% ipython --no-banner

In [1]: import numpy as np

In [2]: np.set_printoptions(suppress=True, linewidth=100)

In [3]: tidy = lambda a: np.round(a, 2) + 0

In [4]: F = np.loadtxt("x.csv", delimiter=",")

In [5]: print(F)
[[  0.6   0.9  -0.7   1.1]
 [ -1.1   0.1  -1.6   0.9]
 [  2.1  -0.1   0.4  -0.6]
 [  1.9   0.1   0.6   4.4]
 [ -0.7  -0.3   0.3  -0.9]
 [ -0.6  -0.9   3.   -0.7]
 [ -0.8   0.5  -0.3   0.4]
 [  0.9  -0.1  -2.1   1.5]
 [  0.9  -0.2  -1.5  -0.9]
 [ -1.7  -0.3   0.    0.1]
 [ -0.2  -0.3   0.    0.7]
 [ -8.   -2.    6.  -14. ]
 [ -0.3   0.6  -0.1  -0.5]
 [  0.3   0.5  -0.4   1. ]
 [  0.5   0.5   0.4   0.8]
 [  0.4   3.   -1.3   0. ]
 [  0.2  -0.4  -0.2  -0.3]
 [  1.6  -1.7  -1.   -1.1]
 [ -0.9  -1.8  -0.9  -0.2]
 [ -0.4  -0.2  -0.7  -1.3]
 [  1.7  -0.6  -0.1   2.1]
 [ -0.8  -1.2  -1.8   0.5]
 [  0.    0.6  -0.2   0. ]
 [ -0.3   0.3  -0.4  -0.5]
 [  0.   -0.2  -1.4   0. ]]

In [6]: d = np.linalg.norm(F[:, None] - F[None], axis=-1)

In [7]: print(tidy(d[:5, :5]))
[[0.   2.09 2.71 3.86 2.85]
 [2.09 0.   4.07 5.11 2.68]
 [2.71 4.07 0.   5.01 2.82]
 [3.86 5.11 5.01 0.   5.92]
 [2.85 2.68 2.82 5.92 0.  ]]

In [8]: print(d[22].round(6).argsort(kind="stable")[:4])
[22 12 23  6]

In [9]: print(d.mean(axis=1).argmax())
11

In [10]: print(np.unravel_index(d.round(6).argmax(), d.shape))
(np.int64(3), np.int64(11))

In [11]: print(np.linalg.matrix_rank(d ** 2))
6

In [12]: M2 = np.c_[F[:, :3] @ np.array([[2, 2, 2], [1, 2, 2], [0, 0, 0]]), np.array([2, 2, 1, 1, 3, 2, -4, -4, 3, 1, 4, -2, -3, 3, 0, -5, -2, -1, -5, 0, 1, 4, -3, -4, -4])]

In [13]: print(tidy(M2))
[[  2.1   3.    3.    2. ]
 [ -2.1  -2.   -2.    2. ]
 [  4.1   4.    4.    1. ]
 [  3.9   4.    4.    1. ]
 [ -1.7  -2.   -2.    3. ]
 [ -2.1  -3.   -3.    2. ]
 [ -1.1  -0.6  -0.6  -4. ]
 [  1.7   1.6   1.6  -4. ]
 [  1.6   1.4   1.4   3. ]
 [ -3.7  -4.   -4.    1. ]
 [ -0.7  -1.   -1.    4. ]
 [-18.  -20.  -20.   -2. ]
 [  0.    0.6   0.6  -3. ]
 [  1.1   1.6   1.6   3. ]
 [  1.5   2.    2.    0. ]
 [  3.8   6.8   6.8  -5. ]
 [  0.   -0.4  -0.4  -2. ]
 [  1.5  -0.2  -0.2  -1. ]
 [ -3.6  -5.4  -5.4  -5. ]
 [ -1.   -1.2  -1.2   0. ]
 [  2.8   2.2   2.2   1. ]
 [ -2.8  -4.   -4.    4. ]
 [  0.6   1.2   1.2  -3. ]
 [ -0.3   0.    0.   -4. ]
 [ -0.2  -0.4  -0.4  -4. ]]

In [14]: print(tidy(np.linalg.norm(M2 - F @ np.linalg.lstsq(F, M2)[0], axis=0)))
[ 0.   0.   0.  13.5]

In [15]: print(np.linalg.matrix_rank(np.c_[F, M2]))
5

In [16]: print(tidy(np.linalg.norm(np.linalg.qr(F)[0].T @ M2, axis=0) ** 2 / ((M2 ** 2).sum(axis=0) + 1e-12)))
[1.   1.   1.   0.16]
